$ python -q
>>> import numpy as np
>>> import numpy.linalg as la
>>> np.set_printoptions(precision=1, suppress=True, linewidth=160)
>>> rng = np.random.default_rng(8735)
>>> m1 = np.triu(rng.random((16, 16)) < 0.2, 1).astype(int)
>>> m1 = m1 + m1.T
>>> m1
array([[0, 0, 0, 0, 0, 1, 0, 0, 0, 1, 0, 1, 1, 0, 0, 0],
       [0, 0, 1, 0, 0, 0, 0, 0, 0, 1, 1, 0, 0, 0, 1, 0],
       [0, 1, 0, 0, 0, 1, 0, 0, 1, 0, 0, 0, 1, 0, 0, 0],
       [0, 0, 0, 0, 0, 1, 0, 0, 0, 0, 0, 0, 0, 0, 0, 0],
       [0, 0, 0, 0, 0, 0, 1, 0, 1, 0, 1, 0, 0, 1, 1, 0],
       [1, 0, 1, 1, 0, 0, 0, 0, 1, 1, 0, 0, 0, 0, 0, 0],
       [0, 0, 0, 0, 1, 0, 0, 0, 0, 1, 0, 0, 1, 0, 0, 0],
       [0, 0, 0, 0, 0, 0, 0, 0, 0, 1, 0, 1, 0, 1, 1, 1],
       [0, 0, 1, 0, 1, 1, 0, 0, 0, 0, 0, 1, 0, 0, 0, 0],
       [1, 1, 0, 0, 0, 1, 1, 1, 0, 0, 0, 1, 1, 0, 0, 0],
       [0, 1, 0, 0, 1, 0, 0, 0, 0, 0, 0, 0, 0, 1, 0, 0],
       [1, 0, 0, 0, 0, 0, 0, 1, 1, 1, 0, 0, 1, 1, 0, 1],
       [1, 0, 1, 0, 0, 0, 1, 0, 0, 1, 0, 1, 0, 1, 0, 0],
       [0, 0, 0, 0, 1, 0, 0, 1, 0, 0, 1, 1, 1, 0, 0, 1],
       [0, 1, 0, 0, 1, 0, 0, 1, 0, 0, 0, 0, 0, 0, 0, 0],
       [0, 0, 0, 0, 0, 0, 0, 1, 0, 0, 0, 1, 0, 1, 0, 0]])
>>> vals, V = la.eigh(m1)
>>> np.unique(vals.round(6) + 0, return_counts=True)[1]
array([1, 1, 1, 1, 1, 1, 1, 1, 1, 1, 1, 1, 1, 1, 1, 1])
>>> np.round(np.abs(V[:, -1]), 1) + 0
array([0.3, 0.2, 0.2, 0. , 0.2, 0.2, 0.2, 0.3, 0.2, 0.4, 0.1, 0.4, 0.4, 0.3, 0.1, 0.2])
